$ python -q
>>> import numpy as np
>>> from numpy import linalg as LA
>>> np.set_printoptions(suppress=True, linewidth=100)
>>> def rnd(a):
...     return np.round(a, 2) + 0
... 
>>> m1 = np.load("dump.npy")
>>> m1
array([[3, 0, 0, 1],
       [0, 4, 1, 0],
       [0, 8, 8, 0],
       [6, 0, 0, 1]])
>>> rng = np.random.default_rng(1619)
>>> labels = rng.permutation(4)
>>> labels
array([0, 2, 1, 3])
>>> out = m1[labels][:, labels]
>>> np.trace(out)
np.int64(16)
>>> rnd(np.sort(np.abs(LA.eigvals(out))))
array([0.65, 2.54, 4.65, 9.46])
>>> np.allclose(out, m1)
False
>>> np.diag(out)
array([3, 8, 4, 1])
>>> out = LA.inv(m1)
>>> rnd(m1 @ out)
array([[1., 0., 0., 0.],
       [0., 1., 0., 0.],
       [0., 0., 1., 0.],
       [0., 0., 0., 1.]])
>>> rnd(out)
array([[-0.33,  0.  ,  0.  ,  0.33],
       [ 0.  ,  0.33, -0.04,  0.  ],
       [ 0.  , -0.33,  0.17,  0.  ],
       [ 2.  ,  0.  ,  0.  , -1.  ]])
>>> (np.abs(out) > 1e-9).astype(int)
array([[1, 0, 0, 1],
       [0, 1, 1, 0],
       [0, 1, 1, 0],
       [1, 0, 0, 1]])
>>> mat = np.load("out5.npy")
>>> rnd(mat)
array([[ 1.02, -0.69,  0.72],
       [-0.69,  0.47, -0.49],
       [ 0.72, -0.49,  0.51]])
>>> r = LA.matrix_rank(mat)
>>> r
np.int64(1)
>>> N = LA.svd(mat)[2][r:].T
>>> [int(LA.matrix_rank(mat[:i])) for i in range(1, len(mat) + 1)]
[1, 1, 1]
>>> rnd(N @ N.T)
array([[ 0.49,  0.35, -0.36],
       [ 0.35,  0.77,  0.25],
       [-0.36,  0.25,  0.74]])
>>> LA.matrix_rank(mat.T @ mat), LA.matrix_rank(mat @ mat.T)
(np.int64(1), np.int64(1))
>>> np.allclose(mat @ N, 0)
True
>>> np.abs(np.diag(LA.qr(mat)[1])) > 1e-9
array([ True, False, False])
>>> rnd(mat @ LA.pinv(mat) @ mat)
array([[ 1.02, -0.69,  0.72],
       [-0.69,  0.47, -0.49],
       [ 0.72, -0.49,  0.51]])
>>> np.unique(mat.round(6), axis=0).shape
(3, 3)
>>> np.allclose(mat @ mat.T, mat.T @ mat)
True
>>> np.allclose(mat, mat.T)
True
>>> rnd(np.abs(LA.eigvals(mat)).max())
np.float64(2.0)
>>> rnd(np.sort(np.abs(LA.eigvals(mat))))
array([0., 0., 2.])
>>> rnd(LA.det(mat))
np.float64(0.0)
>>> hat = np.triu(np.array([[2, 2, 0], [2, 1, -2], [1, 2, 3]]), 1) + np.eye(3)
>>> out = hat @ mat @ LA.inv(hat)
>>> rnd(out)
array([[-0.36,  0.98,  1.69],
       [-2.14,  5.72,  9.93],
       [ 0.72, -1.93, -3.36]])
>>> rnd(np.poly(out))
array([ 1., -2.,  0.,  0.])
>>> rnd(hat @ mat - mat @ hat)
array([[-1.38, -1.1 , -2.36],
       [-1.44,  2.36, -0.08],
       [ 0.  , -1.44, -0.98]])
>>> K = np.array([[141, 1, 2, 1], [2, -98, 2, 2], [1, 1, -20, 2], [0, 1, 2, -80]])
>>> x0 = np.array([0, 2, 0, 0])
>>> y = K @ x0
>>> coef, lr = np.zeros(4), 1 / LA.norm(K, 2) ** 2
>>> for i in range(30):
...     coef -= lr * K.T @ (K @ coef - y)
...     if i % 10 == 0: print(i, round(LA.norm(K @ coef - y), 2))
... 
0 101.26
10 0.8
20 0.62
>>> rnd(coef)
array([ 0.  ,  2.  , -0.03,  0.  ])
>>> def softmax(z):
...     e = np.exp(z - z.max(axis=-1, keepdims=True))
...     return e / e.sum(axis=-1, keepdims=True)
... 
>>> rnd(softmax(K[2]))
array([0.21, 0.21, 0.  , 0.58])
>>> scores = K @ K.T / np.sqrt(4)
>>> softmax(scores)[2] @ K
array([  1.,   1., -20.,   2.])
>>> np.allclose(K @ K.T, K.T @ K)
False
>>> K @ K
array([[19885,    46,   246,    67],
       [   88,  9610,  -228,  -350],
       [  123,  -115,   408,  -197],
       [    4,  -176,  -198,  6406]])
>>> np.allclose(K, K.T)
False
>>> labels = rng.permutation(4)
>>> labels
array([3, 2, 0, 1])
>>> out = K[labels][:, labels]
>>> np.trace(out)
np.int64(-57)
>>> out
array([[-80,   2,   0,   1],
       [  2, -20,   1,   1],
       [  1,   2, 141,   1],
       [  2,   2,   2, -98]])
>>> u = np.array([1, 1, 2, -1])
>>> out = K + np.outer(u, np.eye(4)[0])
>>> LA.matrix_rank(LA.inv(out) - LA.inv(K), tol=1e-8)
np.int64(1)
>>> out
array([[142.,   1.,   2.,   1.],
       [  3., -98.,   2.,   2.],
       [  3.,   1., -20.,   2.],
       [ -1.,   1.,   2., -80.]])
>>> out = np.array([[5], [9], [7]])
>>> W2 = np.array([[-9, 0, -9, 6]])
>>> W0 = out @ W2
>>> W0
array([[-45,   0, -45,  30],
       [-81,   0, -81,  54],
       [-63,   0, -63,  42]])
>>> out = np.array([[5, 1, 3], [5, 8, 3]])
>>> W2 = np.kron(out, W0)
>>> LA.matrix_rank(W2)
np.int64(2)
>>> rnd(LA.norm(W2, 2)), rnd(LA.norm(out, 2) * LA.norm(W0, 2))
(np.float64(1911.05), np.float64(1911.05))
>>> feats = np.load("arr.npy")
>>> feats
array([[-0.07, -0.69,  0.69],
       [-0.12, -0.89,  0.89],
       [ 0.02,  0.24, -0.24],
       [-0.06, -0.62,  0.62],
       [-0.14, -0.93,  0.93],
       [-0.05, -0.54,  0.54],
       [-0.09, -0.79,  0.79],
       [-0.18, -0.97,  0.97],
       [ 0.  ,  0.  ,  0.  ],
       [-0.05, -0.54,  0.54],
       [-0.05, -0.54,  0.54],
       [-0.05, -0.54,  0.54],
       [ 0.07,  0.69, -0.69],
       [ 0.05,  0.54, -0.54],
       [ 0.08,  0.74, -0.74],
       [-0.02, -0.24,  0.24],
       [-0.21, -0.99,  0.99],
       [-0.01, -0.12,  0.12],
       [ 0.02,  0.24, -0.24],
       [ 0.07,  0.69, -0.69],
       [ 0.24,  1.  , -1.  ],
       [ 0.08,  0.74, -0.74],
       [-0.09, -0.79,  0.79],
       [ 0.  ,  0.  ,  0.  ]])
>>> np.abs(np.diag(LA.qr(feats)[1])) > 1e-9
array([ True,  True, False])
>>> rnd(np.trace(LA.pinv(feats) @ feats))
np.float64(2.0)
>>> np.argsort(-LA.norm(feats, axis=0).round(6), kind="stable")[:3]
array([1, 2, 0])
>>> rnd(LA.norm(feats, 2) / LA.norm(feats))
np.float64(1.0)
>>> LA.cond(feats) > 100
np.True_
>>> F = np.array([[23.27, -4.15, -25.99],
...     [26.08, -6.93, -28.49],
...     [23.58, -6.09, -27.04],
...     [24.89, -8.84, -27.44],
...     [23.14, -6.59, -24.56],
...     [23.61, -5.07, -26.06],
...     [24.23, -6.76, -27.21],
...     [25.64, -5.38, -25.44],
...     [26.13, -7.16, -24.24],
...     [22.48, -6.83, -26.07],
...     [25.41, -4.14, -27.99]])
>>> hat = np.triu(np.array([[3, 3, -2, -3], [0, -2, -2, -2], [3, -3, 1, 2], [-1, 1, -2, -3]]), 1) + np.eye(4)
>>> out = hat @ m1 @ LA.inv(hat)
>>> LA.matrix_rank(out)
np.int64(4)
>>> O, r_ = LA.qr(F)
>>> rnd(np.abs(np.diag(r_)))
array([81.05,  4.41,  5.44])
>>> rnd(O)
array([[-0.29,  0.39, -0.18],
       [-0.32, -0.08, -0.06],
       [-0.29, -0.03, -0.29],
       [-0.31, -0.58, -0.07],
       [-0.29, -0.17,  0.09],
       [-0.29,  0.2 , -0.11],
       [-0.3 , -0.14, -0.18],
       [-0.32,  0.25,  0.4 ],
       [-0.32, -0.13,  0.74],
       [-0.28, -0.26, -0.32],
       [-0.31,  0.52, -0.13]])
>>> np.allclose(r_.T @ r_, F.T @ F)
True
>>> rnd(O.T @ O)
array([[1., 0., 0.],
       [0., 1., 0.],
       [0., 0., 1.]])
>>> labels = O[:, 1] > np.median(O[:, 1])
>>> u = O[labels].mean(axis=0) - O[~labels].mean(axis=0)
>>> labels.astype(int)
array([1, 0, 1, 0, 0, 1, 0, 1, 0, 0, 1])
>>> np.argsort(-np.abs(u).round(6), kind="stable")
array([1, 2, 0])
>>> ((O - O.mean(axis=0)) @ u > 0).astype(int)
array([1, 0, 1, 0, 0, 1, 0, 1, 0, 0, 1])
